$ python3 -q
>>> import numpy as np
>>> from numpy import linalg as LA
>>> np.set_printoptions(precision=1, suppress=True, linewidth=100, floatmode="fixed")
>>> tidy = lambda a: np.round(a, 1) + 0
>>> out = np.array([[0, 3, 2, 0], [-1, -2, -2, -2], [1, -1, -1, -1], [-2, 1, 0, 0]])
>>> out[-1] = out[0]
>>> K = out + 0.3 * np.eye(4)
>>> K
array([[ 0.3,  3.0,  2.0,  0.0],
       [-1.0, -1.7, -2.0, -2.0],
       [ 1.0, -1.0, -0.7, -1.0],
       [ 0.0,  3.0,  2.0,  0.3]])
>>> U, sigma, VT = LA.svd(K)
>>> tidy(sigma)
array([6.0, 1.9, 1.3, 0.0])
>>> out = U[:, :3] @ np.diag(sigma[:3]) @ VT[:3]
>>> tidy(out)
array([[ 0.3,  3.0,  2.0,  0.0],
       [-1.0, -1.7, -2.0, -2.0],
       [ 1.0, -1.0, -0.7, -1.0],
       [ 0.0,  3.0,  2.0,  0.3]])
>>> tidy(np.abs(K - out).max())
np.float64(0.0)
>>> tidy(LA.norm(K - out, 2)), tidy(sigma[3])
(np.float64(0.0), np.float64(0.0))
>>> tidy(LA.norm(K - out) / LA.norm(K))
np.float64(0.0)
>>> tidy(np.sort(np.abs(LA.eigvals(out))))
array([0.0, 0.2, 2.7, 2.7])
>>> tidy(np.abs(LA.eigvals(out)).max())
np.float64(2.7)
>>> np.allclose(out, out.T)
False
>>> tidy((out + out.T) / 2)
array([[ 0.3,  1.0,  1.5,  0.0],
       [ 1.0, -1.7, -1.5,  0.5],
       [ 1.5, -1.5, -0.7,  0.5],
       [ 0.0,  0.5,  0.5,  0.3]])
>>> tidy((out - out.T) / 2)
array([[ 0.0,  2.0,  0.5,  0.0],
       [-2.0,  0.0, -0.5, -2.5],
       [-0.5,  0.5,  0.0, -1.5],
       [ 0.0,  2.5,  1.5,  0.0]])
>>> Q, R = LA.qr(K)
>>> tidy(Q @ R)
array([[ 0.3,  3.0,  2.0,  0.0],
       [-1.0, -1.7, -2.0, -2.0],
       [ 1.0, -1.0, -0.7, -1.0],
       [ 0.0,  3.0,  2.0,  0.3]])
>>> Q.shape, R.shape
((4, 4), (4, 4))
>>> tidy(Q)
array([[-0.2, -0.6, -0.4, -0.7],
       [ 0.7,  0.2, -0.7,  0.0],
       [-0.7,  0.4, -0.6,  0.2],
       [ 0.0, -0.7, -0.2,  0.7]])
>>> m1 = np.load("block17.npy")
>>> m1
array([[  0,  13,  -6,   2],
       [-13,   0, -13,   7],
       [  6,  13,   0,  13],
       [ -2,  -7, -13,   0]])
>>> f = np.array([2, 1, 5, 0])
>>> out = m1 + np.outer(f, np.eye(4)[1])
>>> LA.matrix_rank(LA.inv(out) - LA.inv(m1), tol=1e-8)
np.int64(1)
>>> LA.matrix_rank(out - m1)
np.int64(1)
>>> x0 = np.array([-2, 2, -1, 2])
>>> x0 @ m1 @ x0
np.int64(0)
>>> tidy(LA.det(m1))
np.float64(34225.0)
>>> Q = LA.solve(np.eye(4) - m1, np.eye(4) + m1)
>>> tidy(Q @ Q.T)
array([[1.0, 0.0, 0.0, 0.0],
       [0.0, 1.0, 0.0, 0.0],
       [0.0, 0.0, 1.0, 0.0],
       [0.0, 0.0, 0.0, 1.0]])
>>> x0 = np.array([2, 5, -1, -3])
>>> target = m1 @ x0
>>> target
array([ 65, -34,  38, -26])
>>> tidy(LA.solve(m1.T, m1[2]))
array([0.0, 0.0, 1.0, 0.0])
>>> tidy(LA.solve(m1, 5 * target))
array([ 10.0,  25.0,  -5.0, -15.0])
>>> tidy(LA.solve(m1, target + m1[:, 3]))
array([ 2.0,  5.0, -1.0, -2.0])
>>> tidy(LA.solve(m1, target))
array([ 2.0,  5.0, -1.0, -3.0])
>>> tidy(LA.det(m1))
np.float64(34225.0)
>>> tidy(np.abs(LA.eigvals(m1)).max())
np.float64(23.1)
>>> tidy(np.sort(np.abs(LA.eigvals(m1))))
array([ 8.0,  8.0, 23.1, 23.1])
>>> np.allclose(m1 @ m1.T, m1.T @ m1)
True
>>> (m1 + m1.T) / 2
array([[0.0, 0.0, 0.0, 0.0],
       [0.0, 0.0, 0.0, 0.0],
       [0.0, 0.0, 0.0, 0.0],
       [0.0, 0.0, 0.0, 0.0]])
>>> np.trace(m1)
np.int64(0)
>>> x0 = np.array([1, 0, 2, 0])
>>> target = m1 @ x0
>>> b, lr = np.zeros(4), 1 / LA.norm(m1, 2) ** 2
>>> for i in range(6):
...     b -= lr * m1.T @ (m1 @ b - target)
...     if i % 1 == 0: print(i, round(LA.norm(m1 @ b - target), 1))
... 
0 4.3
1 3.8
2 3.3
3 2.9
4 2.6
5 2.3
>>> tidy(b)
array([ 1.1,  0.1,  1.9, -0.2])
>>> tidy(LA.cond(m1))
np.float64(2.9)
>>> feats = np.load("sample2.npy")
>>> feats
array([[ 0.4,  1.2,  1.1],
       [ 0.8,  2.9,  1.5],
       [-0.8, -1.2,  2.3],
       [ 1.4,  6.7,  3.3],
       [-1.4, -2.1,  3.0],
       [-0.9, -1.7,  2.0],
       [-0.6, -2.1,  0.8],
       [ 0.7,  3.0,  2.0],
       [ 0.5,  2.5,  2.0],
       [-0.6, -1.3,  1.4],
       [ 2.0,  4.8, -0.3],
       [ 1.3,  4.2,  1.3],
       [ 1.0,  2.6,  0.6],
       [-1.1, -0.8,  3.3],
       [ 2.6,  8.4,  1.6],
       [-2.7, -6.0,  3.1],
       [-1.3, -2.1,  2.9],
       [-2.4, -5.4,  2.9],
       [-1.6, -4.3,  1.4],
       [-0.5,  1.6,  4.1],
       [-0.1,  1.9,  3.3],
       [-0.8, -0.4,  2.9],
       [ 0.8,  3.1,  1.7],
       [ 2.0,  6.9,  1.8],
       [-2.0, -2.2,  4.7],
       [ 1.1,  3.2,  0.9],
       [ 0.4,  3.3,  3.3]])
>>> x0 = np.array([0, 1, 3, 1])
>>> target = K @ x0
>>> b, lr = np.zeros(4), 1 / LA.norm(K, 2) ** 2
>>> for i in range(150):
...     b -= lr * K.T @ (K @ b - target)
...     if i % 50 == 0: print(i, round(LA.norm(K @ b - target), 1))
... 
0 1.5
50 0.0
100 0.0
>>> tidy(LA.cond(K))
np.float64(578.8)
